% ipython --no-banner

In [1]: import numpy as np

In [2]: from numpy import linalg as LA

In [3]: np.set_printoptions(precision=3, suppress=True, linewidth=100, floatmode="fixed")

In [4]: W0 = np.array([[0.0, 1.0, 1.0, 3.0, 0.0, 0.0],
   ...:     [3.0, 1.0, 0.0, 3.0, 0.0, 0.0],
   ...:     [0.0, 3.0, 2.0, 3.0, 0.0, 0.0],
   ...:     [0.0, 2.0, 3.0, 0.0, 0.0, 0.0],
   ...:     [0.0, 0.0, 0.0, 0.0, 1.0, -2.0],
   ...:     [0.0, 0.0, 0.0, 0.0, 1.0, 0.0]])

In [5]: print(W0)
[[ 0.000  1.000  1.000  3.000  0.000  0.000]
 [ 3.000  1.000  0.000  3.000  0.000  0.000]
 [ 0.000  3.000  2.000  3.000  0.000  0.000]
 [ 0.000  2.000  3.000  0.000  0.000  0.000]
 [ 0.000  0.000  0.000  0.000  1.000 -2.000]
 [ 0.000  0.000  0.000  0.000  1.000  0.000]]

In [6]: print(np.sort(LA.eigvals(W0).real))
[-2.168 -0.585 -0.585  0.500  0.500  6.338]

In [7]: print((LA.matrix_power((W0 != 0) + (W0.T != 0) + np.eye(6), 6) > 0).astype(int))
[[1 1 1 1 0 0]
 [1 1 1 1 0 0]
 [1 1 1 1 0 0]
 [1 1 1 1 0 0]
 [0 0 0 0 1 1]
 [0 0 0 0 1 1]]

In [8]: print(np.round(LA.det(W0), 3))
-72.0

In [9]: print((W0 != 0).astype(int))
[[0 1 1 1 0 0]
 [1 1 0 1 0 0]
 [0 1 1 1 0 0]
 [0 1 1 0 0 0]
 [0 0 0 0 1 1]
 [0 0 0 0 1 0]]

In [10]: print(np.abs(W0).max())
3.0

In [11]: print(round(LA.norm(W0), 3))
8.426

In [12]: print(W0.sum(axis=0))
[ 3.000  7.000  6.000  9.000  2.000 -2.000]

In [13]: print(W0.mean(axis=0))
[ 0.500  1.167  1.000  1.500  0.333 -0.333]

In [14]: Uu, sig, vt = LA.svd(W0, full_matrices=False)

In [15]: print(Uu.shape, sig.shape, vt.shape)
(6, 6) (6,) (6, 6)

In [16]: print(np.cumsum(sig ** 2) / np.sum(sig ** 2))
[0.651 0.855 0.928 0.982 0.993 1.000]

In [17]: print((sig > 1e-8).sum())
6

In [18]: print(np.round(vt @ vt.T, 3) + 0)
[[1.000 0.000 0.000 0.000 0.000 0.000]
 [0.000 1.000 0.000 0.000 0.000 0.000]
 [0.000 0.000 1.000 0.000 0.000 0.000]
 [0.000 0.000 0.000 1.000 0.000 0.000]
 [0.000 0.000 0.000 0.000 1.000 0.000]
 [0.000 0.000 0.000 0.000 0.000 1.000]]

In [19]: print(np.allclose(Uu * sig @ vt, W0))
True

In [20]: print(np.abs(vt[0]))
[0.214 0.532 0.412 0.708 0.000 0.000]

In [21]: print(np.abs(Uu[:, 0]).round(6).argmax())
2

In [22]: t = np.radians(90)

In [23]: R = np.eye(6)

In [24]: R[1, 1] = R[4, 4] = np.cos(t)

In [25]: R[1, 4], R[4, 1] = -np.sin(t), np.sin(t)

In [26]: print(R.round(3) + 0)
[[ 1.000  0.000  0.000  0.000  0.000  0.000]
 [ 0.000  0.000  0.000  0.000 -1.000  0.000]
 [ 0.000  0.000  1.000  0.000  0.000  0.000]
 [ 0.000  0.000  0.000  1.000  0.000  0.000]
 [ 0.000  1.000  0.000  0.000  0.000  0.000]
 [ 0.000  0.000  0.000  0.000  0.000  1.000]]

In [27]: other = W0 @ R.T

In [28]: print(np.allclose(LA.norm(W0, axis=1), LA.norm(other, axis=1)))
True

In [29]: print(other.round(3) + 0)
[[ 0.000  0.000  1.000  3.000  1.000  0.000]
 [ 3.000  0.000  0.000  3.000  1.000  0.000]
 [ 0.000  0.000  2.000  3.000  3.000  0.000]
 [ 0.000  0.000  3.000  0.000  2.000  0.000]
 [ 0.000 -1.000  0.000  0.000  0.000 -2.000]
 [ 0.000 -1.000  0.000  0.000  0.000  0.000]]

In [30]: print(np.allclose(W0 @ W0.T, other @ other.T))
True

In [31]: print(np.abs(other - W0).max(axis=0))
[0.000 3.000 0.000 0.000 3.000 0.000]
